$ python3 -q
>>> import numpy as np
>>> from numpy import linalg as LA
>>> np.set_printoptions(precision=4, suppress=True, linewidth=160)
>>> data = np.load("data.npy")
>>> print(data)
[[ 0.854  -0.577   1.4585 -1.2416  1.1246 -0.4422 -0.4379 -3.132 ]
 [-0.5799  1.1153 -2.53    1.7077  1.3909 -0.7916 -2.3582 -0.3512]
 [-0.8018  2.0802 -0.0672 -1.091  -1.8884 -0.9629  0.5175 -0.7982]
 [-1.9803 -1.2794  1.7356  0.1357 -0.5073 -1.9912 -0.5325  0.6356]
 [ 0.4718  0.3038  0.2196 -1.997  -0.4109  0.9274 -1.9083  1.7072]
 [-1.841  -0.5479  0.674   1.0213 -0.8096  3.1076 -2.31   -1.1173]]
>>> print(data.reshape(2, -1))
[[ 0.854  -0.577   1.4585 -1.2416  1.1246 -0.4422 -0.4379 -3.132  -0.5799  1.1153 -2.53    1.7077  1.3909 -0.7916 -2.3582 -0.3512 -0.8018  2.0802 -0.0672
  -1.091  -1.8884 -0.9629  0.5175 -0.7982]
 [-1.9803 -1.2794  1.7356  0.1357 -0.5073 -1.9912 -0.5325  0.6356  0.4718  0.3038  0.2196 -1.997  -0.4109  0.9274 -1.9083  1.7072 -1.841  -0.5479  0.674
   1.0213 -0.8096  3.1076 -2.31   -1.1173]]
>>> print(data.reshape(-1, 2))
[[ 0.854  -0.577 ]
 [ 1.4585 -1.2416]
 [ 1.1246 -0.4422]
 [-0.4379 -3.132 ]
 [-0.5799  1.1153]
 [-2.53    1.7077]
 [ 1.3909 -0.7916]
 [-2.3582 -0.3512]
 [-0.8018  2.0802]
 [-0.0672 -1.091 ]
 [-1.8884 -0.9629]
 [ 0.5175 -0.7982]
 [-1.9803 -1.2794]
 [ 1.7356  0.1357]
 [-0.5073 -1.9912]
 [-0.5325  0.6356]
 [ 0.4718  0.3038]
 [ 0.2196 -1.997 ]
 [-0.4109  0.9274]
 [-1.9083  1.7072]
 [-1.841  -0.5479]
 [ 0.674   1.0213]
 [-0.8096  3.1076]
 [-2.31   -1.1173]]
>>> print(data.ravel(order="F"))
[ 0.854  -0.5799 -0.8018 -1.9803  0.4718 -1.841  -0.577   1.1153  2.0802 -1.2794  0.3038 -0.5479  1.4585 -2.53   -0.0672  1.7356  0.2196  0.674  -1.2416
  1.7077 -1.091   0.1357 -1.997   1.0213  1.1246  1.3909 -1.8884 -0.5073 -0.4109 -0.8096 -0.4422 -0.7916 -0.9629 -1.9912  0.9274  3.1076 -0.4379 -2.3582
  0.5175 -0.5325 -1.9083 -2.31   -3.132  -0.3512 -0.7982  0.6356  1.7072 -1.1173]
>>> blk = data.reshape(6, 2, -1)
>>> print(np.swapaxes(blk, 1, 2)[1])
[[-0.5799  1.3909]
 [ 1.1153 -0.7916]
 [-2.53   -2.3582]
 [ 1.7077 -0.3512]]
>>> print(blk.transpose(1, 0, 2))
[[[ 0.854  -0.577   1.4585 -1.2416]
  [-0.5799  1.1153 -2.53    1.7077]
  [-0.8018  2.0802 -0.0672 -1.091 ]
  [-1.9803 -1.2794  1.7356  0.1357]
  [ 0.4718  0.3038  0.2196 -1.997 ]
  [-1.841  -0.5479  0.674   1.0213]]

 [[ 1.1246 -0.4422 -0.4379 -3.132 ]
  [ 1.3909 -0.7916 -2.3582 -0.3512]
  [-1.8884 -0.9629  0.5175 -0.7982]
  [-0.5073 -1.9912 -0.5325  0.6356]
  [-0.4109  0.9274 -1.9083  1.7072]
  [-0.8096  3.1076 -2.31   -1.1173]]]
>>> print(blk[:, 0])
[[ 0.854  -0.577   1.4585 -1.2416]
 [-0.5799  1.1153 -2.53    1.7077]
 [-0.8018  2.0802 -0.0672 -1.091 ]
 [-1.9803 -1.2794  1.7356  0.1357]
 [ 0.4718  0.3038  0.2196 -1.997 ]
 [-1.841  -0.5479  0.674   1.0213]]
>>> print(np.einsum("ihd,jhd->hij", blk, blk).shape)
(2, 6, 6)
>>> G = data.T @ data
>>> print(LA.matrix_rank(G))
6
>>> print(np.diag(G))
[ 9.2419  7.9334 12.0474 10.6976  7.847  16.2315 15.2819 15.1368]
>>> print(np.round(np.trace(G), 4), np.round((data ** 2).sum(), 4))
94.4176 94.4176
>>> print((data @ data.T).shape)
(6, 6)
>>> print(np.round(LA.eigvalsh(G)[::-1], 4) + 0)
[25.0004 20.2501 16.4023 13.2859 10.7617  8.7171  0.      0.    ]
>>> mat = np.load("block3.npy")
>>> print(mat)
[[ 0.7    -0.3    -0.5     0.4     0.4     3.4    -1.4   ]
 [ 2.1    -1.5     1.1     1.3     0.3    -0.2    -1.2   ]
 [-0.9762 -0.0797  0.9602  1.3911  1.4772  0.9188 -0.9641]
 [-1.     -0.1     0.9     1.3     1.5     0.9    -0.4   ]
 [-0.5    -0.7    -0.4     0.3     1.2    -0.4    -1.4   ]
 [-0.4     1.     -0.3     0.9    -1.6     0.8    -0.3   ]]
>>> A2 = np.array([[2, 0], [1, 1], [2, 1], [0, 0], [2, 2], [2, 1], [0, 2]])
>>> print(np.einsum("ik,kj->ji", mat, A2))
[[ 7.7     5.1     4.6803  4.5    -0.9    -2.    ]
 [ 0.6    -2.4     2.8255  3.9    -1.9    -2.3   ]]
>>> print(np.einsum("ij->j", mat))
[-0.0762 -1.6797  1.7602  5.5911  3.2772  5.4188 -5.6641]
>>> print(LA.matrix_rank(mat @ A2))
2
>>> print(A2.T @ mat.T)
[[ 7.7     5.1     4.6803  4.5    -0.9    -2.    ]
 [ 0.6    -2.4     2.8255  3.9    -1.9    -2.3   ]]
>>> print(mat @ A2)
[[ 7.7     0.6   ]
 [ 5.1    -2.4   ]
 [ 4.6803  2.8255]
 [ 4.5     3.9   ]
 [-0.9    -1.9   ]
 [-2.     -2.3   ]]
>>> print(np.vstack([mat, A2.T]).shape)
(8, 7)
>>> vec = np.array([3, -1, 2, 3, 3, 2, 2])
>>> h = np.maximum(mat @ vec, 0)
>>> print(mat.T @ h)
[ 14.9547 -21.7746  24.0539  40.0626  30.3757  38.5598 -35.9535]
>>> print(np.tanh(mat @ vec))
[ 1.      1.      1.      1.     -0.6044 -0.9992]
>>> print(h)
[ 7.8    12.      7.5858  8.3     0.      0.    ]
>>> print(np.flatnonzero(h > 1e-9))
[0 1 2 3]
>>> w1 = np.array([[-7, 7, -3, -5, 4],
...     [7, -6, -3, -4, -3],
...     [0, 9, -6, 6, 9],
...     [-1, 6, 1, -4, 9],
...     [-3, 5, -6, 1, 1],
...     [-1, 0, 6, -9, -8],
...     [-6, -1, 5, -8, 1]])
>>> b = np.array([5, -6, -9, 4, -2])
>>> H = np.maximum(mat @ w1 + b, 0)
>>> print((H > 0).mean(axis=0))
[0.8333 0.8333 0.3333 0.6667 0.6667]
>>> print((H > 0).astype(int))
[[1 1 1 0 0]
 [0 1 0 1 1]
 [1 1 0 1 1]
 [1 1 0 1 1]
 [1 1 0 1 1]
 [1 0 1 0 0]]
>>> C = np.array([[6, 2], [-7, 1], [-5, -3], [6, -6], [-2, -9]])
>>> print(w1 @ C)
[[-114   -4]
 [  81   68]
 [ -15  -90]
 [ -95  -56]
 [ -19    2]
 [ -74  106]
 [-104   11]]
>>> G = mat.T @ mat
>>> print(np.diag(G))
[ 7.263   3.8464  3.442   6.3752  8.6821 14.0542  6.5395]
>>> print(LA.matrix_rank(G))
6
>>> blk = np.stack([mat, 3 * mat, mat[::-1]])
>>> print(LA.matrix_rank(blk))
[6 6 6]
>>> print(LA.norm(blk, axis=(1, 2)))
[ 7.0854 21.2561  7.0854]
>>> print(blk.shape)
(3, 6, 7)
>>> E = np.load("mat.npy")
>>> print(E)
[[ 0.5703 -0.383  -0.1118  0.2288  0.0866 -0.1564 -0.0398]
 [-0.383   0.3518  0.1423  0.075   0.0262  0.1729  0.1579]
 [-0.1118  0.1423  0.4744  0.1449 -0.1983 -0.3326  0.2137]
 [ 0.2288  0.075   0.1449  0.6457  0.2221  0.0733  0.3084]
 [ 0.0866  0.0262 -0.1983  0.2221  0.232   0.2819  0.0436]
 [-0.1564  0.1729 -0.3326  0.0733  0.2819  0.5098 -0.0097]
 [-0.0398  0.1579  0.2137  0.3084  0.0436 -0.0097  0.216 ]]
>>> vec = np.array([1, 2, 1, 2, 2, 3, 0])
>>> print(E @ vec)
[-0.1459  1.1839 -0.4575  2.4789  1.6945  2.0964  1.1648]
>>> print(E @ E @ vec)
[-0.1459  1.1839 -0.4575  2.4789  1.6945  2.0964  1.1648]
>>> vals, V = LA.eigh(E)
>>> vec = np.array([3, -3, -1, -2, -1, -2, 0])
>>> print(round(np.abs(E).sum(axis=1).max(), 4), np.round(np.abs(vals).max(), 4))
1.6981 1.0
>>> print(V * np.abs(vals) @ V.T)
[[ 0.5703 -0.383  -0.1118  0.2288  0.0866 -0.1564 -0.0398]
 [-0.383   0.3518  0.1423  0.075   0.0262  0.1729  0.1579]
 [-0.1118  0.1423  0.4744  0.1449 -0.1983 -0.3326  0.2137]
 [ 0.2288  0.075   0.1449  0.6457  0.2221  0.0733  0.3084]
 [ 0.0866  0.0262 -0.1983  0.2221  0.232   0.2819  0.0436]
 [-0.1564  0.1729 -0.3326  0.0733  0.2819  0.5098 -0.0097]
 [-0.0398  0.1579  0.2137  0.3084  0.0436 -0.0097  0.216 ]]
